In [1]: import numpy as np

In [2]: np.set_printoptions(suppress=True, linewidth=120)

In [3]: M = np.load("data.npy")

In [4]: print(M)
[[0 0 6]
 [0 0 6]
 [0 0 6]
 [1 0 2]
 [1 0 2]
 [5 0 0]
 [6 0 0]
 [3 1 0]
 [0 0 4]
 [5 0 0]
 [0 0 7]
 [5 0 0]
 [1 0 2]
 [0 0 3]
 [5 0 0]
 [0 0 4]
 [0 0 4]
 [4 0 0]
 [0 0 4]
 [0 0 6]]

In [5]: q, evecs = np.linalg.qr(M[:, :2])[0], np.linalg.qr(M[:, 2:])[0]

In [6]: sv = np.linalg.svd(q.T @ evecs, compute_uv=False)

In [7]: print((sv > 0.9).sum())
0

In [8]: labels = M[:, 1] > np.median(M[:, 1])

In [9]: f = M[labels].mean(axis=0) - M[~labels].mean(axis=0)

In [10]: print(np.argsort(-np.abs(f).round(6), kind="stable"))
[2 0 1]

In [11]: print(f.round(2))
[ 1.26  1.   -2.95]

In [12]: Z = M[[7, 1]].astype(float)

In [13]: for _ in range(7):
    ...:     labels = np.linalg.norm(M[:, None] - Z, axis=-1).argmin(axis=1)
    ...:     Z = np.array([M[labels == j].mean(axis=0) for j in range(2)])
    ...: 

In [14]: print(labels)
[1 1 1 0 0 0 0 0 1 0 1 0 0 1 0 1 1 0 1 1]

In [15]: print(Z[1] - Z[0])
[-3.6 -0.1  4.4]

In [16]: print(np.bincount(labels))
[10 10]

In [17]: rng = np.random.default_rng(70968)

In [18]: t = rng.uniform(0, 2 * np.pi, 17)

In [19]: q, _ = np.linalg.qr(np.array([[1.0, -0.3], [0.5, -1.3], [-1.6, -0.9]]))

In [20]: E = 3 * np.c_[np.cos(t), np.sin(t)] @ q.T

In [21]: print(E.round(2))
[[-1.15  0.19  2.76]
 [-0.54  1.23  2.68]
 [-0.71  0.99  2.74]
 [ 1.47  2.61 -0.09]
 [ 1.2  -0.09 -2.75]
 [ 1.15  2.68  0.69]
 [ 0.54  2.41  1.7 ]
 [-0.8   0.84  2.77]
 [-1.36 -2.67 -0.21]
 [-1.69 -2.28  0.98]
 [ 1.66  1.23 -2.17]
 [-1.74 -1.88  1.56]
 [-1.21  0.06  2.74]
 [-0.87 -2.6  -1.22]
 [ 0.27 -1.6  -2.52]
 [-1.04 -2.66 -0.91]
 [ 1.1   2.68  0.8 ]]

In [22]: Ac = E - E.mean(axis=0)

In [23]: evecs = np.linalg.svd(Ac)[2][:2]

In [24]: other = Ac - Ac @ evecs.T @ evecs

In [25]: print(np.round(other.std(axis=0), 2) + 0)
[0. 0. 0.]

In [26]: print(np.linalg.norm(other, axis=1).round(6).argmax())
0

In [27]: print(np.round(np.diag(evecs.T @ evecs), 2))
[0.34 0.8  0.86]

In [28]: print(round(np.linalg.norm(other) / np.linalg.norm(Ac), 2))
0.0

In [29]: other = np.array([[0, 0, 0, -3], [2, 1, 3, 3], [3, 0, -1, 2], [2, 2, -1, -1]])

In [30]: J = np.tril(other)

In [31]: print(J)
[[ 0  0  0  0]
 [ 2  1  0  0]
 [ 3  0 -1  0]
 [ 2  2 -1 -1]]

In [32]: vec = np.array([3, -3, -3])

In [33]: rhs = M @ vec

In [34]: print(np.round(np.linalg.pinv(M) @ M, 2) + 0)
[[1. 0. 0.]
 [0. 1. 0.]
 [0. 0. 1.]]

In [35]: rhs = rhs + 0.1 * rng.normal(size=20)

In [36]: print(rhs.round(2))
[-18.03 -17.89 -18.07  -3.07  -2.78  14.86  17.94   5.83 -11.95  15.05 -21.03  15.06  -2.87  -8.9   15.01 -12.11 -12.05
  12.01 -11.93 -18.03]

In [37]: coef, *_ = np.linalg.lstsq(M, rhs)

In [38]: print(coef.round())
[ 3. -3. -3.]

In [39]: print([round(float(np.linalg.norm(np.linalg.solve(M.T @ M + lam * np.eye(3), M.T @ rhs))), 2) for lam in (0, 1, 10, 100)])
[5.3, 4.46, 4.01, 2.84]

In [40]: try:
    ...:     np.linalg.inv(J)
    ...: except np.linalg.LinAlgError as e:
    ...:     print(e)
    ...: 
Singular matrix

In [41]: print(np.linalg.matrix_rank(J - J[0, 0] * np.eye(4)))
3

In [42]: print(np.linalg.matrix_power(J - np.diag(np.diag(J)), 4))
[[0 0 0 0]
 [0 0 0 0]
 [0 0 0 0]
 [0 0 0 0]]

In [43]: print([int(np.linalg.matrix_rank(np.linalg.matrix_power(J, p))) for p in range(1, 5)])
[3, 3, 3, 3]

In [44]: print(J @ J)
[[ 0  0  0  0]
 [ 2  1  0  0]
 [-3  0  1  0]
 [-1  0  2  1]]

In [45]: print(np.round(J @ np.linalg.pinv(J) @ J, 2) + 0)
[[ 0.  0.  0.  0.]
 [ 2.  1.  0.  0.]
 [ 3.  0. -1.  0.]
 [ 2.  2. -1. -1.]]

In [46]: print(np.unique(J.round(6), axis=0).shape)
(4, 4)

In [47]: print(np.allclose(J[:-1].T @ np.linalg.lstsq(J[:-1].T, J[-1])[0], J[-1]))
False

In [48]: print(np.abs(np.diag(np.linalg.qr(J)[1])) > 1e-9)
[ True  True  True False]

In [49]: other = J + rng.integers(-2, 3, (4, 3)) @ rng.integers(-2, 3, (3, 4))

In [50]: print(other)
[[-5 -3 -5 -1]
 [-4  0 -4 -1]
 [-3  0 -3  0]
 [-5  2 -6 -3]]

In [51]: print(np.round(np.linalg.svd(other - J, compute_uv=False), 2) + 0)
[14.82  3.08  1.66  0.  ]

In [52]: print(np.abs(other - J).sum(axis=1))
[14 12  8 14]

In [53]: print(other - J)
[[-5 -3 -5 -1]
 [-6 -1 -4 -1]
 [-6  0 -2  0]
 [-7  0 -5 -2]]

In [54]: W0 = np.load("w.npy")

In [55]: print(W0.round(2))
[[-0.92  0.24 -0.13]
 [-0.17 -0.95 -0.23]
 [ 0.35  0.16 -0.47]
 [ 0.    0.13 -0.84]]

In [56]: other = np.c_[W0[:, :1] @ np.array([[1]]), np.array([0, 2, 0, 3])]

In [57]: print(other.round(2))
[[-0.92  0.  ]
 [-0.17  2.  ]
 [ 0.35  0.  ]
 [ 0.    3.  ]]

In [58]: print(np.round(np.linalg.norm(np.linalg.qr(W0)[0].T @ other, axis=0) ** 2 / ((other ** 2).sum(axis=0) + 1e-12), 2))
[1.   0.87]

In [59]: print(np.linalg.matrix_rank(other))
2

In [60]: print(np.round(np.linalg.norm(other - W0 @ np.linalg.lstsq(W0, other)[0], axis=0), 2) + 0)
[0.  1.3]
